$ ipython --no-banner

In [1]: import numpy as np

In [2]: np.set_printoptions(precision=1, suppress=True, linewidth=120)

In [3]: J = np.load("m.npy")

In [4]: J
Out[4]: 
array([[  4.1, -12.6,  -4.5,  14.2,  -0.2],
       [  4.2,  12. , -13.7,  -4.7,   5.4],
       [  8.4, -15. ,   5.2,  -6.9,  -5.5],
       [  1.1, -10.8,  -0.9,  12. ,  11.7],
       [  2.2,  -3.5, -15.6, -11.8,   0. ],
       [  0.6,  -6.9,  10. ,  -7.9,  13.8],
       [ -6.5, -13.1, -12.8,   2.1,  -4. ],
       [ 15.6,  -7. ,   2.5,   1.7,   9.9],
       [  0.6,  -2.7, -10. ,   9.9, -14. ],
       [  0.7,  11. ,   7.8,  -4.7, -14. ],
       [ -8.4,  -8.8,  -2.1, -14.3,   6.5],
       [ 12. ,  -3.7,   5.3,  -6.3,  13.2],
       [ -0.8, -16.2,  -8. ,   8.3,  -1.7],
       [ 11.9,   9.9,   7.3,  -9.6,   4.1],
       [ -1.6,  -2.9, -14. ,  13.9,   0.1],
       [  1.4,  18.4,  -1.9,   6.7,  -3.5],
       [ -5.3,  16.2,   0.6,  -0.9,  10.4],
       [ 18.3,  -0.7,   6.3,   0.6,  -5. ],
       [  3.7,  13.7,   4.9,   3.9,  12.7],
       [ 18.4,   7.7,   0.4,  -0.7,   0.8],
       [-14.3,   0.8,  -7.4,  -0.3,  11.9],
       [ -3.2,  -5.7, -15.1,  -0.9,  11.3],
       [ -9.7, -13.2, -10.3,  -4.1,   3. ],
       [  4.2,  -5.1,  13.5,  12.9,  -2.5],
       [  0.8,   4.4,  -6.8,  -1.2, -18.2],
       [-17.9,   0.7,   8.1,   2.9,  -2. ],
       [ -8. ,   8.1,  13.5,   1.6,  -9.2],
       [ -6.8,  14.1,  -6.4,   6.5,   8.6],
       [  8.2,   3.3,  14.4,  10. ,   3.6],
       [ -0.5,  -3.3,  -2.2,  19.4,  -2.8],
       [ -6.5,  -3.8,   6.4,   4.6,  16.8],
       [ -9. ,  -5.5,  -4.3, -12.2, -11.1],
       [  9.8, -11. ,   6.8,   3.9,  11.1],
       [ -7.4,  -0.1, -16.9,  -7.3,   2.2],
       [-10.2,  -8.8,   0.4,  10.3,  10.5]])

In [5]: cen = J - J.mean(axis=0)

In [6]: left, sigma, VT = np.linalg.svd(cen, full_matrices=False)

In [7]: np.searchsorted(np.cumsum(sigma ** 2) / (sigma ** 2).sum(), 0.9) + 1
Out[7]: np.int64(5)

In [8]: print(sigma ** 2 / (sigma ** 2).sum())
[0.3 0.2 0.2 0.2 0.1]

In [9]: print(np.linalg.matrix_rank(cen))
5

In [10]: cen = J - J.mean(axis=0)

In [11]: vecs = np.linalg.svd(cen)[2][:4]

In [12]: other = cen - cen @ vecs.T @ vecs

In [13]: (cen @ vecs.T).std(axis=0)
Out[13]: array([10.4,  9.4,  8.7,  8.2])

In [14]: other.std(axis=0)
Out[14]: array([4.1, 1.7, 4.9, 2.3, 1.5])

In [15]: np.diag(vecs.T @ vecs)
Out[15]: array([0.7, 0.9, 0.5, 0.9, 1. ])

In [16]: A = np.loadtxt("layer3.csv", delimiter=",")

In [17]: print(A)
[[7.1 2.8 5.9 2.  4.8 2.2 7.  5.9]
 [7.  3.1 6.1 1.8 4.8 2.2 7.2 6.1]
 [7.1 2.9 6.1 2.1 4.9 2.  7.  6. ]
 [7.  3.1 5.9 2.  4.9 1.9 7.2 6.1]
 [7.  2.9 6.1 2.2 4.9 2.  6.8 5.9]
 [7.1 3.2 6.  2.2 5.1 1.9 7.1 6.1]
 [7.  3.1 6.1 2.1 5.  2.  6.9 6.1]
 [7.  3.1 6.1 2.1 5.1 2.  7.  6. ]
 [6.9 3.1 5.9 2.  5.  2.2 7.  6. ]
 [7.  3.  6.  2.  4.9 1.9 6.8 6. ]
 [7.1 2.9 6.1 2.  5.2 2.1 7.  6.1]
 [6.9 2.9 6.  1.9 4.8 2.  7.1 6.1]
 [6.9 2.8 6.1 2.1 5.  1.8 7.  6. ]
 [7.  3.  6.2 2.  4.9 2.3 7.  6. ]
 [7.  2.9 6.1 2.1 4.9 2.  7.1 5.9]
 [6.9 2.9 6.  2.  5.1 1.9 6.9 6. ]
 [7.  2.9 6.  2.1 5.  2.  7.  6.1]
 [7.1 2.8 5.9 2.1 5.  1.7 6.9 5.9]
 [0.9 8.9 0.9 2.2 0.9 3.1 8.8 1. ]
 [0.9 9.  1.1 1.9 1.  3.  9.  0.7]
 [1.  8.9 0.9 2.  1.  2.8 9.  0.9]
 [1.  9.2 1.1 1.9 1.  2.9 9.  0.8]
 [1.  8.9 1.  2.  1.  3.  8.9 1. ]
 [0.9 9.  1.1 1.9 1.  2.8 9.  1.2]
 [0.8 9.  1.3 1.9 0.9 2.9 8.9 0.9]
 [0.9 9.2 0.7 2.  0.9 3.  9.  1.1]
 [1.1 9.1 1.1 2.1 0.9 3.1 9.3 1. ]
 [1.  9.  0.9 1.7 1.  3.  9.  1.2]
 [1.  9.  1.1 1.9 0.8 2.8 8.9 1. ]
 [0.8 8.9 1.  2.1 1.1 3.  9.1 1.2]
 [1.1 9.1 0.9 2.  1.  3.  9.  1.1]
 [1.2 9.  1.1 1.9 1.2 3.1 8.9 1. ]
 [1.  9.1 1.1 2.1 1.  2.9 8.8 1. ]
 [0.9 9.1 1.1 2.1 1.1 3.  8.9 1.2]
 [1.  9.1 1.1 1.8 1.1 2.9 8.9 0.9]
 [0.9 9.  1.1 2.  1.2 3.1 9.  1.1]]

In [18]: x = np.array([5, 1, 5, -2, -3, 0, 4, 4])

In [19]: a = np.maximum(A @ x, 0)

In [20]: np.flatnonzero(a > 1e-9)
Out[20]: 
array([ 0,  1,  2,  3,  4,  5,  6,  7,  8,  9, 10, 11, 12, 13, 14, 15, 16, 17, 18, 19, 20, 21, 22, 23, 24, 25, 26, 27,
       28, 29, 30, 31, 32, 33, 34, 35])

In [21]: print(np.tanh(A @ x))
[1. 1. 1. 1. 1. 1. 1. 1. 1. 1. 1. 1. 1. 1. 1. 1. 1. 1. 1. 1. 1. 1. 1. 1. 1. 1. 1. 1. 1. 1. 1. 1. 1. 1. 1. 1.]

In [22]: labels = A[:, 2] > np.median(A[:, 2])

In [23]: r0 = A[labels].mean(axis=0) - A[~labels].mean(axis=0)

In [24]: (((A - A.mean(axis=0)) @ r0 > 0) == labels).mean()
Out[24]: np.float64(1.0)

In [25]: cen = (A - A.mean(axis=0)) / A.std(axis=0)

In [26]: np.argwhere(np.abs(cen) > 2)
Out[26]: array([[27,  3]])

In [27]: coef = np.linalg.lstsq(np.delete(cen, 2, axis=1), cen[:, 2])[0]

In [28]: np.abs(coef).argmax()
Out[28]: np.int64(0)

In [29]: round(1 - np.var(cen[:, 2] - np.delete(cen, 2, axis=1) @ coef), 1)
Out[29]: np.float64(1.0)

In [30]: coef.round(1) + 0
Out[30]: array([ 0.4, -0.3,  0. ,  0.2,  0. ,  0. ,  0. ])

In [31]: def softmax(z):
    ...:     e = np.exp(z - z.max(axis=-1, keepdims=True))
    ...:     return e / e.sum(axis=-1, keepdims=True)
    ...: 

In [32]: np.round(softmax(A[35]), 1) + 0
Out[32]: array([0. , 0.5, 0. , 0. , 0. , 0. , 0.5, 0. ])

In [33]: np.round(softmax(10 * A[35]), 1) + 0
Out[33]: array([0. , 0.5, 0. , 0. , 0. , 0. , 0.5, 0. ])

In [34]: np.round(softmax(A[35] + 5), 1) + 0
Out[34]: array([0. , 0.5, 0. , 0. , 0. , 0. , 0.5, 0. ])

In [35]: scores = A @ A.T / np.sqrt(8)

In [36]: softmax(scores)[35] @ A
Out[36]: array([1. , 9.1, 1. , 2. , 1. , 3. , 9. , 1. ])

In [37]: W0 = np.loadtxt("case16.csv", delimiter=",")

In [38]: W0.round(1) + 0
Out[38]: 
array([[-0.9,  1.3, -1.9, -0.8, -0.7,  0.6,  0.7, -0.9],
       [ 0.5, -0.8,  1. , -0.3, -0.6,  2.2,  0.7, -1.1],
       [-0.9, -1.7, -1. ,  0.3,  0.3,  0.7,  1. ,  1.6],
       [ 0.7,  0.4,  0.2, -1.1, -2. ,  0. , -0.4,  1.7],
       [-1.3, -1.2,  0.7, -0.9, -1. , -1.5,  0.6, -0.9],
       [-0.3,  0.1,  0.3, -2.4,  1.7,  0.3, -0.3,  0.3],
       [-2. ,  0.2,  0.5,  0.4, -0.3,  0.9, -1.9,  0.2],
       [-0.9,  1.5,  1.5,  0.4,  0.2,  0.1,  1.7,  0.7]])

In [39]: np.round(W0.T @ W0, 1) + 0
Out[39]: 
array([[9., 0., 0., 0., 0., 0., 0., 0.],
       [0., 9., 0., 0., 0., 0., 0., 0.],
       [0., 0., 9., 0., 0., 0., 0., 0.],
       [0., 0., 0., 9., 0., 0., 0., 0.],
       [0., 0., 0., 0., 9., 0., 0., 0.],
       [0., 0., 0., 0., 0., 9., 0., 0.],
       [0., 0., 0., 0., 0., 0., 9., 0.],
       [0., 0., 0., 0., 0., 0., 0., 9.]])

In [40]: round(float(W0[:, 0] @ W0[:, 3]), 1)
Out[40]: 0.0

In [41]: r0 = np.array([0, 3, 1, 3, 2, 0, -2, -1])

In [42]: other = W0 + np.outer(r0, np.eye(8)[4])

In [43]: np.linalg.matrix_rank(np.linalg.inv(other) - np.linalg.inv(W0), tol=1e-8)
Out[43]: np.int64(1)

In [44]: m1 = np.load("mat.npy")

In [45]: m1
Out[45]: 
array([[-5.5,  2.2, -5.9, -0.8],
       [ 1.6,  0. , -1. ,  0.5],
       [ 2.1, -0.7,  2.6, -0.9],
       [ 0.5, -5.1, -6.9, -1.5],
       [ 1.1,  1.1, -1. ,  4.7],
       [ 0.3, -3.4,  2.4, -1.9],
       [-1.3, -2.3,  1.5,  4.4],
       [-3.9,  1.5,  1.4, -0.9],
       [ 2.1, -0.3,  4.5,  1.5],
       [-2.2, -1.9,  3.4, -0.2],
       [-2.4, -1.7,  3.8, -1. ],
       [-3.7,  1.8, -0.2, -1.9],
       [ 3.3,  0.2,  2. ,  3.1],
       [-5.3, -0.5,  2.1,  0.1],
       [ 3.3, -0.3,  2. , -2.4],
       [-0.9, -1.1, -3.1,  3. ],
       [ 1. , -1. ,  1.6,  1.2],
       [ 0.5,  2. , -0.1, -2.4],
       [-1.6, -3.8,  4.8,  5.9],
       [-0.3,  1. ,  2.1,  2.1],
       [-0.8,  1.1, -4. ,  4.8],
       [-1.7, -3.8,  8. , -3.2],
       [-3.8,  1.4, -1.2, -1.1],
       [ 3.1, -0.3, -3.1, -1.3],
       [-1.9, -4.1,  5. , -1.3],
       [-4. , -1.1, -2.1,  2.6],
       [-0.8,  0.6, -1.1, -1.6],
       [-2. , -0.5, -1.9,  5. ],
       [ 1.8, -1. , -0.4, -3.1],
       [ 3.1,  1.1,  4.6,  4.7],
       [-2.4,  3.5, -5.8, -4.8],
       [-2.3, -1.2, -1.7,  0. ]])

In [46]: cov = np.cov(m1, rowvar=False)

In [47]: cov
Out[47]: 
array([[ 6.4, -0.4,  1.5,  0.7],
       [-0.4,  4.1, -2.6, -0.3],
       [ 1.5, -2.6, 12.2,  0.8],
       [ 0.7, -0.3,  0.8,  8. ]])

In [48]: round(np.corrcoef(m1[:, 0], m1[:, 2])[0, 1], 1)
Out[48]: np.float64(0.2)

In [49]: np.corrcoef(m1.T)
Out[49]: 
array([[ 1. , -0.1,  0.2,  0.1],
       [-0.1,  1. , -0.4, -0.1],
       [ 0.2, -0.4,  1. ,  0.1],
       [ 0.1, -0.1,  0.1,  1. ]])

In [50]: evals, vecs = np.linalg.eigh(cov)

In [51]: x = np.array([3, 0, 2, 0])

In [52]: vecs * np.sqrt(evals) @ vecs.T
Out[52]: 
array([[ 2.5, -0.1,  0.2,  0.1],
       [-0.1,  2. , -0.5, -0.1],
       [ 0.2, -0.5,  3.4,  0.1],
       [ 0.1, -0.1,  0.1,  2.8]])

In [53]: vecs * np.maximum(evals, 0) @ vecs.T
Out[53]: 
array([[ 6.4, -0.4,  1.5,  0.7],
       [-0.4,  4.1, -2.6, -0.3],
       [ 1.5, -2.6, 12.2,  0.8],
       [ 0.7, -0.3,  0.8,  8. ]])

In [54]: vecs * np.abs(evals) @ vecs.T
Out[54]: 
array([[ 6.4, -0.4,  1.5,  0.7],
       [-0.4,  4.1, -2.6, -0.3],
       [ 1.5, -2.6, 12.2,  0.8],
       [ 0.7, -0.3,  0.8,  8. ]])

In [55]: print(round(x @ cov @ x / (x @ x), 1), round(evals[0], 1), round(float(evals[-1]), 1))
9.5 3.3 13.5

In [56]: round(float(x @ cov @ x), 1)
Out[56]: 123.7

In [57]: (np.sign(vecs[:, -1].round(6)) == np.sign(vecs[0, -1].round(6))).astype(int)
Out[57]: array([1, 0, 1, 1])

In [58]: X = np.load("dump.npy")

In [59]: print(X)
[[ 0  0  0  0  0  0  3  0  0]
 [ 1  0  0  0  0  0  0  0  0]
 [ 0  0  0 -5  0  0  0  0  0]
 [ 0  0  4  0  0  0  0  0  0]
 [ 0  1  0  0  0  0  0  0  0]
 [ 0  0  0  0  0  0  0  0  0]
 [ 0  0  0  0  0  0  0  0 -3]
 [ 0  0  0  0 -5  0  0  0  0]
 [ 0  0  0  0  0 -4  0  0  0]]

In [60]: # 2 groups of indices that never mix

In [61]: left, sigma, VT = np.linalg.svd(X)

In [62]: sigma
Out[62]: array([5., 5., 4., 4., 3., 3., 1., 1., 0.])

In [63]: np.argmax(sigma[:-1] / (sigma[1:] + 1e-6)) + 1
Out[63]: np.int64(8)

In [64]: other = left[:, :8] @ np.diag(sigma[:8]) @ VT[:8]

In [65]: print(np.abs(X - other).max())
0.0

In [66]: round(np.linalg.norm(X - other, 2), 1), sigma[8]
Out[66]: (np.float64(0.0), np.float64(0.0))

In [67]: np.linalg.matrix_rank(other)
Out[67]: np.int64(8)

In [68]: other
Out[68]: 
array([[ 0.,  0.,  0.,  0.,  0.,  0.,  3.,  0.,  0.],
       [ 1.,  0.,  0.,  0.,  0.,  0.,  0.,  0.,  0.],
       [ 0.,  0.,  0., -5.,  0.,  0.,  0.,  0.,  0.],
       [ 0.,  0.,  4.,  0.,  0.,  0.,  0.,  0.,  0.],
       [ 0.,  1.,  0.,  0.,  0.,  0.,  0.,  0.,  0.],
       [ 0.,  0.,  0.,  0.,  0.,  0.,  0.,  0.,  0.],
       [ 0.,  0.,  0.,  0.,  0.,  0.,  0.,  0., -3.],
       [ 0.,  0.,  0.,  0., -5.,  0.,  0.,  0.,  0.],
       [ 0.,  0.,  0.,  0.,  0., -4.,  0.,  0.,  0.]])

In [69]: x = np.array([3, 3, -1, -3, -2, 3, 2, -3])

In [70]: target = W0 @ x

In [71]: target
Out[71]: array([12.7, 11.6, -8.8,  4.7, -4.5,  2.3, -8.1, -0.1])

In [72]: np.linalg.solve(W0, target)
Out[72]: array([ 3.,  3., -1., -3., -2.,  3.,  2., -3.])

In [73]: np.linalg.solve(W0, target + W0[:, 0])
Out[73]: array([ 4.,  3., -1., -3., -2.,  3.,  2., -3.])

In [74]: np.linalg.solve(W0, 4 * target)
Out[74]: array([ 12.,  12.,  -4., -12.,  -8.,  12.,   8., -12.])

In [75]: print(np.round(np.linalg.solve(W0.T, W0[0]), 1) + 0)
[1. 0. 0. 0. 0. 0. 0. 0.]

In [76]: rank = np.linalg.matrix_rank(X)

In [77]: print(rank)
8

In [78]: N = np.linalg.svd(X)[2][rank:].T

In [79]: np.linalg.matrix_rank(X.T @ X), np.linalg.matrix_rank(X @ X.T)
Out[79]: (np.int64(8), np.int64(8))

In [80]: print(np.allclose(X @ N, 0))
True

In [81]: X @ N
Out[81]: 
array([[0.],
       [0.],
       [0.],
       [0.],
       [0.],
       [0.],
       [0.],
       [0.],
       [0.]])

In [82]: N @ N.T
Out[82]: 
array([[0., 0., 0., 0., 0., 0., 0., 0., 0.],
       [0., 0., 0., 0., 0., 0., 0., 0., 0.],
       [0., 0., 0., 0., 0., 0., 0., 0., 0.],
       [0., 0., 0., 0., 0., 0., 0., 0., 0.],
       [0., 0., 0., 0., 0., 0., 0., 0., 0.],
       [0., 0., 0., 0., 0., 0., 0., 0., 0.],
       [0., 0., 0., 0., 0., 0., 0., 0., 0.],
       [0., 0., 0., 0., 0., 0., 0., 1., 0.],
       [0., 0., 0., 0., 0., 0., 0., 0., 0.]])

In [83]: print([int(np.linalg.matrix_rank(np.delete(X, i, axis=0))) for i in range(9)])
[7, 7, 7, 7, 7, 8, 7, 7, 7]

In [84]: rng = np.random.default_rng(5410)

In [85]: labels = rng.permutation(9)

In [86]: labels
Out[86]: array([7, 8, 3, 4, 5, 6, 0, 1, 2])

In [87]: other = X[labels][:, labels]

In [88]: np.diag(other)
Out[88]: array([0, 0, 0, 0, 0, 0, 0, 0, 0])

In [89]: np.sort(np.abs(np.linalg.eigvals(other)))
Out[89]: array([0. , 0. , 0. , 0. , 0. , 0. , 0. , 4.5, 4.5])

In [90]: other
Out[90]: 
array([[ 0,  0,  0, -5,  0,  0,  0,  0,  0],
       [ 0,  0,  0,  0, -4,  0,  0,  0,  0],
       [ 0,  0,  0,  0,  0,  0,  0,  0,  4],
       [ 0,  0,  0,  0,  0,  0,  0,  1,  0],
       [ 0,  0,  0,  0,  0,  0,  0,  0,  0],
       [ 0, -3,  0,  0,  0,  0,  0,  0,  0],
       [ 0,  0,  0,  0,  0,  3,  0,  0,  0],
       [ 0,  0,  0,  0,  0,  0,  1,  0,  0],
       [ 0,  0, -5,  0,  0,  0,  0,  0,  0]])

In [91]: np.round(np.linalg.det(other), 1), round(float(np.linalg.det(X[labels])), 1)
Out[91]: (np.float64(0.0), 0.0)
